% python3 -q
>>> import numpy as np
>>> import numpy.linalg as la
>>> np.set_printoptions(suppress=True, linewidth=160)
>>> rnd = lambda a: np.round(a, 2) + 0
>>> Z = np.array([[0, 4, 4, 6, 9], [0, 2, 6, 8, 3]])
>>> K = np.repeat(Z, 13 // 2, axis=0)
>>> rng = np.random.default_rng(511)
>>> K = K + 0.05 * rng.normal(size=K.shape)
>>> rnd(K)
array([[-0.03,  3.97,  4.01,  6.  ,  8.94],
       [-0.02,  4.09,  4.  ,  6.05,  8.97],
       [ 0.08,  4.08,  3.96,  5.96,  8.97],
       [ 0.02,  3.96,  3.97,  5.95,  8.98],
       [ 0.04,  4.09,  4.07,  6.03,  8.96],
       [ 0.04,  3.95,  4.02,  6.16,  9.  ],
       [-0.11,  1.99,  6.02,  8.02,  2.99],
       [ 0.1 ,  2.01,  6.01,  7.96,  3.05],
       [ 0.02,  2.09,  5.91,  8.02,  3.12],
       [ 0.07,  2.06,  5.93,  8.  ,  2.93],
       [ 0.  ,  2.  ,  5.99,  7.92,  2.91],
       [ 0.  ,  2.  ,  5.99,  7.97,  2.99]])
>>> P = K @ la.solve(K.T @ K, K.T)
>>> np.allclose(P @ P, P)
True
>>> X = np.loadtxt("test8.csv", delimiter=",")
>>> X
array([[  3.25,   1.98, -10.44,   3.52,  -8.7 ],
       [  2.45,   2.31,  -8.93,   4.05, -10.05],
       [  2.16,   3.47,  -9.77,   2.5 ,  -6.7 ],
       [  1.77,   3.73,  -8.55,   3.29,  -9.18],
       [  3.44,   4.85, -10.33,   3.02,  -7.7 ],
       [  4.  ,   2.39,  -9.23,   3.85,  -8.09],
       [  2.44,   0.5 , -10.07,   2.39,  -8.6 ],
       [  4.27,   2.96,  -9.92,   1.77,  -9.01],
       [  2.28,   3.81,  -9.15,   4.7 ,  -9.58],
       [  3.79,   2.89,  -8.13,   2.59,  -9.5 ],
       [  4.41,   2.61,  -8.44,   3.61,  -8.33],
       [  1.85,   3.45, -11.15,   2.  , -10.49],
       [  1.8 ,   3.72,  -7.52,   2.16,  -8.33],
       [  2.21,   2.86,  -8.86,   4.11,  -8.93],
       [  4.08,   3.33, -10.97,   1.99,  -8.56],
       [  2.55,   1.85,  -8.96,   3.58, -11.37]])
>>> Xs = X - X.mean(axis=0)
>>> left, sv, vt = la.svd(Xs, full_matrices=False)
>>> (np.sign(left[:, 0]) == np.sign(left[0, 0])).astype(int)
array([1, 0, 1, 0, 1, 1, 0, 1, 0, 0, 1, 0, 0, 0, 1, 0])
>>> rnd(Xs.mean(axis=0))
array([0., 0., 0., 0., 0.])
>>> rnd(sv ** 2 / (sv ** 2).sum())
array([0.32, 0.24, 0.19, 0.13, 0.11])
>>> np.abs(left[:, 0]).argmax()
np.int64(15)
>>> rnd(sv)
array([4.93, 4.28, 3.82, 3.1 , 2.91])
